$ python3 -q
>>> import numpy as np
>>> import numpy.linalg as la
>>> np.set_printoptions(precision=3, suppress=True, linewidth=120)
>>> W0 = np.loadtxt("run3.csv", delimiter=",")
>>> W0
array([[0., 1., 0.],
       [1., 0., 0.],
       [0., 0., 0.]])
>>> np.einsum("ij,ji->", W0, W0)
np.float64(2.0)
>>> la.eigvals(W0)
array([ 1., -1.,  0.])
>>> round(float(la.eigvals(W0).sum().real), 3)
0.0
>>> left, s, VT = la.svd(W0)
>>> evecs = VT[:(s > 1e-8).sum()]
>>> rng = np.random.default_rng(9439)
>>> vec = W0[2] + 4 * W0[1] + rng.integers(2) * np.eye(3)[0]
>>> vec
array([5., 0., 0.])
>>> la.matrix_rank(np.vstack([W0, vec]))
np.int64(2)
>>> left, s, VT = la.svd(W0)
>>> np.argmax(s[:-1] / (s[1:] + 1e-6)) + 1
np.int64(2)
>>> s
array([1., 1., 0.])
>>> Y = left[:, :2] @ np.diag(s[:2]) @ VT[:2]
>>> np.abs(W0 - Y).max()
np.float64(0.0)
>>> la.matrix_rank(W0, rtol=0.05)
np.int64(2)
>>> la.matrix_rank(Y)
np.int64(2)
>>> J = np.load("sample11.npy")
>>> J
array([[-0.974,  0.67 , -0.686],
       [ 0.874, -0.558,  0.523],
       [-0.397,  0.149, -0.159],
       [ 0.94 , -0.635,  0.617],
       [-0.653,  0.149, -0.235],
       [-0.96 ,  0.744, -0.696],
       [ 0.09 , -0.178,  0.1  ],
       [ 0.92 , -0.653,  0.604],
       [-0.881,  0.371, -0.446],
       [-0.982,  0.851, -0.793],
       [ 0.598, -0.06 ,  0.178],
       [-0.207,  0.207, -0.139],
       [ 0.804, -0.515,  0.462],
       [ 0.953, -0.653,  0.641],
       [-0.77 ,  0.207, -0.31 ],
       [-0.851,  0.493, -0.478],
       [ 0.999, -0.937,  0.927],
       [-0.91 ,  0.617, -0.578],
       [-0.686,  0.515, -0.414],
       [ 0.264,  0.178, -0.02 ],
       [ 0.994, -0.905,  0.867]])
>>> C2 = np.cov(J, rowvar=False)
>>> C2.shape
(3, 3)
>>> np.polyfit(J[:, 0], J[:, 1], 1)
array([-0.661, -0.024])
>>> np.argsort(-J.std(axis=0).round(6), kind="stable")
array([0, 1, 2])
>>> np.corrcoef(J.T)
array([[ 1.   , -0.946,  0.971],
       [-0.946,  1.   , -0.993],
       [ 0.971, -0.993,  1.   ]])
>>> np.median(J, axis=0)
array([-0.207,  0.149, -0.139])
>>> vec = np.array([3, 1, 2])
>>> rhs = J @ vec
>>> la.solve(J.T @ J, J.T @ rhs)
array([3., 1., 2.])
>>> np.round(la.pinv(J) @ J, 3) + 0
array([[1., 0., 0.],
       [0., 1., 0.],
       [0., 0., 1.]])
>>> rhs = rhs + 0.3 * rng.normal(size=21)
>>> rhs
array([-3.616,  3.038, -1.184,  3.539, -2.851, -3.292, -0.082,  3.392, -3.261, -3.87 ,  2.191, -0.246,  3.058,  3.404,
       -2.726, -3.247,  3.811, -3.417, -1.797,  0.752,  3.983])
>>> b, *_ = la.lstsq(J, rhs)
>>> np.round(la.norm(rhs - J @ b), 3)
np.float64(1.082)
>>> np.round(J.T @ (rhs - J @ b), 3) + 0
array([0., 0., 0.])
>>> [round(float(la.norm(la.solve(J.T @ J + lam * np.eye(3), J.T @ rhs))), 2) for lam in (0, 1, 10, 100)]
[5.52, 2.69, 1.9, 0.53]
